$ python -q
>>> import numpy as np
>>> np.set_printoptions(precision=2, suppress=True, linewidth=140)
>>> tidy = lambda a: np.round(a, 2) + 0
>>> data = np.loadtxt("out13.csv", delimiter=",")
>>> data
array([[  2.,  -7.,   3.,   6.,   4.,  -4.,   4.,  -1.,  -7.,  -6.,  -2.,   4.],
       [  3.,  -3.,  -3.,   2.,   1.,   0.,  -1.,  -4.,  -4.,   2.,   0.,   5.],
       [ -4.,  -7.,   4.,  -3.,  -2.,   0.,   4.,   3.,   1.,   0.,   6.,  -5.],
       [ -7.,  -5.,   1.,   1.,  10.,  -5.,   1., -12.,  -6.,  -3.,   5.,  -1.],
       [ -2.,   0.,  -1.,   5.,   7.,   3.,   1.,  -1.,  -1.,  -2.,   0.,  -6.],
       [  4.,  -6.,   2.,   2.,  -2.,  -5.,  -1.,  -6.,  -5.,  -2.,   1.,   1.],
       [ -8., -13.,   8.,   5.,   5.,  -2.,  14.,   6.,  -9.,  -7.,  12., -19.],
       [  3.,  -1.,   5.,   0.,  -2.,  -1.,   4.,   5.,  -5.,  -4.,   1.,  -5.],
       [ -4.,   0.,  -2.,   3.,   8.,   5.,  -4.,  -7.,  -3.,   1.,  -1.,  -2.],
       [ -4., -13.,   1.,   2.,   2.,   0.,  12.,   5., -11.,   1.,  11.,  -4.],
       [-17.,  -8.,  -1.,   5.,   8.,   0.,   3.,   0.,  -2.,   1.,  13.,  -1.],
       [  5.,  -3., -10.,   6.,   0.,   5.,  -1.,   2.,  -3.,  -5.,  -3.,  -1.],
       [  6.,  -7.,   0.,   1.,   8.,  -5.,   7.,  -7.,  -2.,  -5.,  -5.,   4.],
       [ -5.,  -3.,  -4.,   2.,  -3.,   7.,  -3.,   7.,   0.,  -5.,   9., -12.],
       [  1.,  -6.,   3.,   6.,  -3.,  -3.,  -7.,  -2.,  -2.,  -1.,   1.,  -4.],
       [ -8.,   0.,   5.,  -1.,   3.,  -1.,  -7.,  -6.,   2.,   4.,  -1.,   4.],
       [ -2.,  -6.,   8.,   3.,   0.,  -8.,  -3.,  -6.,  -1.,  -1.,   1.,   1.],
       [ -5.,  -3.,   2.,   8.,  10.,   0.,  -2.,  -5.,  -1.,   1.,   0.,  -1.],
       [ -9.,  -3.,   9.,   4.,   7.,  -3.,  -6.,  -9.,   0.,  -2.,   0.,  -6.],
       [  3.,  -6.,   0.,   3.,   0.,  -5.,   3.,  -4.,  -3.,  -9.,  -2.,   0.],
       [ -8.,   0.,   5.,  -1.,   3.,  -1.,  -7.,  -6.,   2.,   4.,  -1.,   4.],
       [  0.,  -3.,  -2.,   6.,   0.,   2.,  -7.,   0.,  -1.,   3.,   0.,   0.],
       [  6.,  -7.,   0.,   1.,   8.,  -5.,   7.,  -7.,  -2.,  -5.,  -5.,   4.],
       [ -3.,  -8.,  -1.,   4.,  -3.,  -2.,  -4.,  -5.,  -8.,  -2.,   5.,  -8.],
       [  8.,  -5.,   2.,   6.,   0.,   5.,   4.,   8.,  -7.,  -1.,  -2., -14.],
       [ -1.,  -8.,   4.,  -5.,   6.,   0.,   8.,   0.,   2.,   4.,   3.,  -1.],
       [  0.,  -6.,   0.,   5.,   4.,  -3.,  -4.,  -8.,  -4.,   5.,   0.,  10.],
       [-13.,  -6.,   0.,   0.,   4.,   4.,   5.,   3.,  -9.,  -3.,  13.,  -7.],
       [  3.,  -7.,   7.,   3.,   2.,  -4.,   4.,  -3.,  -2.,  -1.,  -2.,  -8.],
       [ -5.,  -5.,   0.,   3.,   2.,  -4.,   5.,  -1.,  -4.,  -1.,   5.,  -3.],
       [  2.,  -4.,   9.,  -2.,  -4.,  -4.,  -1.,  -3.,  -8.,  -5.,   1.,  -5.],
       [  9.,  -4.,  -3.,   5.,  -4.,   4.,  -1.,   5., -10.,  -2.,   1.,  -5.],
       [-10.,  -4.,   1.,   3.,   2.,  -5.,  -3.,  -9.,  -7.,  -7.,   8.,  -5.],
       [ -1.,   3.,   2.,   2.,   0.,   1.,   1.,   5.,  -5.,  -9.,   4.,  -7.],
       [ -2.,   2.,   7.,  -4.,  -2.,   1.,   0.,   3.,  -3.,  -3.,   0.,  -6.],
       [ -9.,  -5.,   7.,  -1.,  -1.,  -7.,   1.,  -5.,  -3.,  -4.,   5.,  -8.],
       [  1.,  -5.,   1.,   0.,   3.,   6.,   5.,   9.,  -4.,  -5.,   7., -13.],
       [ -5.,  -4.,  -3.,   8.,  -2.,  -2.,  -2.,   1.,  -6., -10.,   9., -14.],
       [  0.,   0.,   0.,   0.,   0.,   0.,   0.,   0.,   0.,   0.,   0.,   0.],
       [ -2.,  -4.,  -6.,   0.,  -2.,  10.,   0.,   9.,   1.,   4.,   5.,  -6.],
       [  9., -10.,   2.,   5.,  -1.,  -6.,   6.,  -3., -12., -11.,  -1.,   0.],
       [ -1.,   1.,  -6.,   4.,   3.,   2.,  -4.,  -4.,  -4.,  -3.,   3.,   3.],
       [  0.,   0.,   0.,   0.,   0.,   0.,   0.,   0.,   0.,   0.,   0.,   0.],
       [ -1.,   2.,   1.,   4.,   2.,   9.,  -3.,   6.,  -5.,  -5.,   0., -17.],
       [-18.,  -9.,   4.,  -1.,   6.,   0.,   2.,  -2.,   0.,   7.,   9.,   0.]])
>>> D = np.linalg.norm(data[:, None] - data[None], axis=-1)
>>> np.flatnonzero(D[39] < D.mean() / 2)
array([39])
>>> D[39].round(6).argsort(kind="stable")[:4]
array([39, 13, 36,  2])
